$ ipython --no-banner

In [1]: import numpy as np

In [2]: np.set_printoptions(precision=3, suppress=True, linewidth=100)

In [3]: out = np.array([[-1.7], [1.0]])

In [4]: cent = np.array([[0.6, 0.2, 1.1, 1.0]])

In [5]: feats = out @ cent

In [6]: feats
Out[6]: 
array([[-1.02, -0.34, -1.87, -1.7 ],
       [ 0.6 ,  0.2 ,  1.1 ,  1.  ]])

In [7]: # rank 1

In [8]: U, sigma, VT = np.linalg.svd(feats)

In [9]: V = VT[:(sigma > 1e-8).sum()]

In [10]: rng = np.random.default_rng(94633)

In [11]: x = feats[1] + 5 * feats[0] + rng.integers(2) * np.eye(4)[2]

In [12]: x
Out[12]: array([-4.5 , -1.5 , -7.25, -7.5 ])

In [13]: V.T @ V
Out[13]: 
array([[0.138, 0.046, 0.253, 0.23 ],
       [0.046, 0.015, 0.084, 0.077],
       [0.253, 0.084, 0.464, 0.421],
       [0.23 , 0.077, 0.421, 0.383]])

In [14]: np.allclose(V.T @ V @ x, x)
Out[14]: False

In [15]: np.round(np.linalg.norm(x - V.T @ V @ x), 3)
Out[15]: np.float64(0.732)

In [16]: np.unique(feats.round(6), axis=0).shape
Out[16]: (2, 4)

In [17]: print(np.allclose(feats[:-1].T @ np.linalg.lstsq(feats[:-1].T, feats[-1])[0], feats[-1]))
True

In [18]: round(float(np.trace(np.linalg.pinv(feats) @ feats)), 3)
Out[18]: 1.0

In [19]: np.linalg.lstsq(feats[:-1].T, feats[-1])[2]
Out[19]: np.int32(1)

In [20]: M = np.load("out14.npy")

In [21]: M
Out[21]: 
array([[ -3.565,  -7.13 ,  24.37 ],
       [ -3.326,  -6.651,  22.428],
       [ -2.801,  -5.602,  18.325],
       [ -2.577,  -5.154,  16.638],
       [ -2.268,  -4.537,  14.382],
       [ -1.51 ,  -3.019,   9.187],
       [ -0.722,  -1.443,   4.368],
       [ -0.44 ,  -0.88 ,   2.792],
       [ -0.144,  -0.288,   1.156],
       [ -0.077,  -0.155,   0.755],
       [ -0.001,  -0.001,  -0.049],
       [ -0.051,  -0.102,  -0.373],
       [ -1.13 ,  -2.259,  -2.267],
       [ -2.161,  -4.322,  -4.971],
       [ -2.76 ,  -5.521,  -6.974],
       [ -3.031,  -6.061,  -7.972],
       [ -3.411,  -6.822,  -9.471],
       [ -3.412,  -6.824,  -9.476],
       [ -3.779,  -7.558, -11.022]])

In [22]: # looks like rank 2

In [23]: cent = M[[18, 4]].astype(float)

In [24]: for _ in range(3):
    ...:     labels = np.linalg.norm(M[:, None] - cent, axis=-1).argmin(axis=1)
    ...:     cent = np.array([M[labels == j].mean(axis=0) for j in range(2)])
    ...: 

In [25]: labels
Out[25]: array([1, 1, 1, 1, 1, 1, 0, 0, 0, 0, 0, 0, 0, 0, 0, 0, 0, 0, 0])

In [26]: np.bincount(labels)
Out[26]: array([13,  6])

In [27]: cent[1] - cent[0]
Out[27]: array([-1.05 , -2.1  , 20.902])

In [28]: cent
Out[28]: 
array([[-1.625, -3.249, -3.347],
       [-2.674, -5.349, 17.555]])
